In [1]: import numpy as np

In [2]: np.set_printoptions(precision=2, suppress=True, linewidth=120)

In [3]: def tidy(a):
   ...:     return np.round(a, 2) + 0
   ...: 

In [4]: A = np.load("m.npy")

In [5]: print(A)
[[20.99 -5.02 13.01  5.98]
 [21.04 -8.98 14.98  1.04]
 [ 9.01 -8.99  9.01 -6.  ]
 [15.02  1.01  6.99 10.  ]
 [26.98 -6.99 17.04  7.  ]
 [20.96 -8.98 15.01  0.97]
 [17.97 -9.97 14.02 -1.98]
 [ 6.01  2.03  1.99  6.01]
 [21.   -4.99 13.03  5.99]]

In [6]: left, sv, VT = np.linalg.svd(A)

In [7]: tidy(sv)
Out[7]: array([70.56, 18.22,  0.06,  0.03])

In [8]: np.argmax(sv[:-1] / (sv[1:] + 1e-6)) + 1
Out[8]: np.int64(2)

In [9]: other = left[:, :2] @ np.diag(sv[:2]) @ VT[:2]

In [10]: np.linalg.matrix_rank(other)
Out[10]: np.int64(2)

In [11]: np.linalg.matrix_rank(A, rtol=0.05)
Out[11]: np.int64(2)

In [12]: tidy(np.linalg.norm(A - other, 2)), tidy(sv[2])
Out[12]: (np.float64(0.06), np.float64(0.06))

In [13]: M = np.loadtxt("mat.csv", delimiter=",")

In [14]: M
Out[14]: 
array([[ 0.06,  0.13, -1.11,  0.86,  1.42,  0.09,  0.27,  0.95,  0.  ,  0.41, -0.37],
       [-1.43,  0.3 ,  0.49,  0.01, -0.89, -0.07,  0.5 , -1.89,  0.33, -1.17,  0.32],
       [-1.44,  1.1 ,  1.52, -0.82, -0.08,  0.41, -0.09, -1.31,  0.02, -0.85,  1.04],
       [ 0.03,  0.31,  0.48, -0.23,  0.48,  0.11,  0.22,  0.22,  0.34,  0.64,  0.14],
       [ 0.2 , -1.38,  0.5 , -1.05,  0.71, -0.54, -0.35,  0.74, -0.27,  0.72, -0.48],
       [ 0.85, -0.53,  0.26, -0.4 ,  0.12, -0.42, -0.01,  0.33, -0.07,  0.56, -0.5 ],
       [ 1.4 , -0.84, -0.72,  0.02, -0.51, -0.32,  0.14, -0.14,  0.19,  0.53, -0.56],
       [ 0.26, -0.8 , -0.47, -0.51, -0.93, -1.46, -0.43, -0.87,  0.73,  0.37, -0.3 ],
       [-0.83, -0.41,  0.6 , -0.28, -0.37, -0.99,  0.05, -1.44,  0.91,  0.33,  0.82]])

In [15]: other = M / np.linalg.norm(M, axis=1, keepdims=True)

In [16]: cov = other @ other.T

In [17]: print(tidy(np.degrees(np.arccos(np.clip(cov[5, 8], -1, 1)))))
99.87

In [18]: (cov - 2 * np.eye(9)).round(6).argmax(axis=1)
Out[18]: array([3, 2, 1, 4, 5, 4, 5, 8, 1])

In [19]: W = np.array([[2, 2, 1, 2, 3], [3, 3, 3, 0, 3], [0, 0, 2, 1, 2], [0, 1, 1, 2, 3]])

In [20]: c = np.array([0, 0, 0, 0, 0])

In [21]: act = np.maximum(A @ W + c, 0)

In [22]: (act > 0).astype(int)
Out[22]: 
array([[1, 1, 1, 1, 1],
       [1, 1, 1, 1, 1],
       [0, 0, 0, 1, 1],
       [1, 1, 1, 1, 1],
       [1, 1, 1, 1, 1],
       [1, 1, 1, 1, 1],
       [1, 1, 1, 1, 1],
       [1, 1, 1, 1, 1],
       [1, 1, 1, 1, 1]])

In [23]: basis = np.array([[-2, -2], [-1, 1], [-2, 0], [2, -1], [2, 1]])

In [24]: W @ basis
Out[24]: 
array([[ 2, -1],
       [-9,  0],
       [ 2,  1],
       [ 7,  2]])

In [25]: left, sv, VT = np.linalg.svd(M, full_matrices=False)

In [26]: np.abs(left[:, 0]).round(6).argmax()
Out[26]: np.int64(2)

In [27]: tidy(np.sqrt((sv ** 2).sum())), tidy(np.linalg.norm(M))
Out[27]: (np.float64(7.0), np.float64(7.0))

In [28]: print(np.allclose(left * sv @ VT, M))
True

In [29]: print(tidy(VT @ VT.T))
[[1. 0. 0. 0. 0. 0. 0. 0. 0.]
 [0. 1. 0. 0. 0. 0. 0. 0. 0.]
 [0. 0. 1. 0. 0. 0. 0. 0. 0.]
 [0. 0. 0. 1. 0. 0. 0. 0. 0.]
 [0. 0. 0. 0. 1. 0. 0. 0. 0.]
 [0. 0. 0. 0. 0. 1. 0. 0. 0.]
 [0. 0. 0. 0. 0. 0. 1. 0. 0.]
 [0. 0. 0. 0. 0. 0. 0. 1. 0.]
 [0. 0. 0. 0. 0. 0. 0. 0. 1.]]

In [30]: cov = M.T @ M

In [31]: tidy(np.linalg.svd(M, compute_uv=False) ** 2)
Out[31]: array([25.04, 12.26,  6.01,  2.93,  1.44,  0.7 ,  0.34,  0.17,  0.08])

In [32]: np.linalg.matrix_rank(cov)
Out[32]: np.int64(9)

In [33]: (M @ M.T).shape
Out[33]: (9, 9)

In [34]: print(np.allclose(cov, cov.T))
True

In [35]: tidy(np.trace(cov)), tidy((M ** 2).sum())
Out[35]: (np.float64(48.99), np.float64(48.99))

In [36]: tidy(np.diag(cov))
Out[36]: array([7.6 , 5.11, 5.43, 3.07, 4.83, 3.88, 0.71, 9.75, 1.7 , 4.03, 2.9 ])

In [37]: t3 = np.stack([M, -3 * M, M[::-1]])

In [38]: tidy(np.einsum("bij,cij->bc", t3, t3))
Out[38]: 
array([[  48.99, -146.97,   -7.41],
       [-146.97,  440.91,   22.24],
       [  -7.41,   22.24,   48.99]])

In [39]: np.linalg.matrix_rank(t3.reshape(3, -1))
Out[39]: np.int64(2)

In [40]: J = np.loadtxt("out3.csv", delimiter=",")

In [41]: tidy(J)
Out[41]: 
array([[-1.11, -0.54, -0.44,  0.32, -0.27, -0.21, -0.35,  0.07, -0.12],
       [-0.54,  0.16,  0.27,  0.45, -0.44,  0.66, -0.24,  0.28, -0.68],
       [-0.44,  0.27, -1.29, -0.77, -0.12,  0.53, -0.35,  0.07,  0.44],
       [ 0.32,  0.45, -0.77,  0.05, -0.66, -0.42,  0.99, -0.09, -0.09],
       [-0.27, -0.44, -0.12, -0.66, -0.99,  0.11,  0.36,  0.06, -0.16],
       [-0.21,  0.66,  0.53, -0.42,  0.11,  0.36, -0.21, -0.36,  1.22],
       [-0.35, -0.24, -0.35,  0.99,  0.36, -0.21, -0.17,  0.37,  0.36],
       [ 0.07,  0.28,  0.07, -0.09,  0.06, -0.36,  0.37, -0.83, -0.59],
       [-0.12, -0.68,  0.44, -0.09, -0.16,  1.22,  0.36, -0.59, -0.18]])

In [42]: evals, vecs = np.linalg.eigh(J)

In [43]: tidy(vecs @ np.diag(evals) @ vecs.T)
Out[43]: 
array([[-1.11, -0.54, -0.44,  0.32, -0.27, -0.21, -0.35,  0.07, -0.12],
       [-0.54,  0.16,  0.27,  0.45, -0.44,  0.66, -0.24,  0.28, -0.68],
       [-0.44,  0.27, -1.29, -0.77, -0.12,  0.53, -0.35,  0.07,  0.44],
       [ 0.32,  0.45, -0.77,  0.05, -0.66, -0.42,  0.99, -0.09, -0.09],
       [-0.27, -0.44, -0.12, -0.66, -0.99,  0.11,  0.36,  0.06, -0.16],
       [-0.21,  0.66,  0.53, -0.42,  0.11,  0.36, -0.21, -0.36,  1.22],
       [-0.35, -0.24, -0.35,  0.99,  0.36, -0.21, -0.17,  0.37,  0.36],
       [ 0.07,  0.28,  0.07, -0.09,  0.06, -0.36,  0.37, -0.83, -0.59],
       [-0.12, -0.68,  0.44, -0.09, -0.16,  1.22,  0.36, -0.59, -0.18]])

In [44]: (evals > 1e-8).sum(), (evals < -1e-8).sum()
Out[44]: (np.int64(3), np.int64(5))

In [45]: tidy(vecs.T @ vecs)
Out[45]: 
array([[1., 0., 0., 0., 0., 0., 0., 0., 0.],
       [0., 1., 0., 0., 0., 0., 0., 0., 0.],
       [0., 0., 1., 0., 0., 0., 0., 0., 0.],
       [0., 0., 0., 1., 0., 0., 0., 0., 0.],
       [0., 0., 0., 0., 1., 0., 0., 0., 0.],
       [0., 0., 0., 0., 0., 1., 0., 0., 0.],
       [0., 0., 0., 0., 0., 0., 1., 0., 0.],
       [0., 0., 0., 0., 0., 0., 0., 1., 0.],
       [0., 0., 0., 0., 0., 0., 0., 0., 1.]])

In [46]: tidy(np.linalg.svd(J, compute_uv=False))
Out[46]: array([2., 2., 2., 2., 1., 1., 1., 1., 0.])

In [47]: np.unique(evals.round(6) + 0, return_counts=True)[1]
Out[47]: array([3, 2, 1, 2, 1])

In [48]: tidy(np.linalg.eigvalsh(J + -1 * np.eye(9)))
Out[48]: array([-3., -3., -3., -2., -2., -1.,  0.,  0.,  1.])

In [49]: tidy(evals)
Out[49]: array([-2., -2., -2., -1., -1.,  0.,  1.,  1.,  2.])
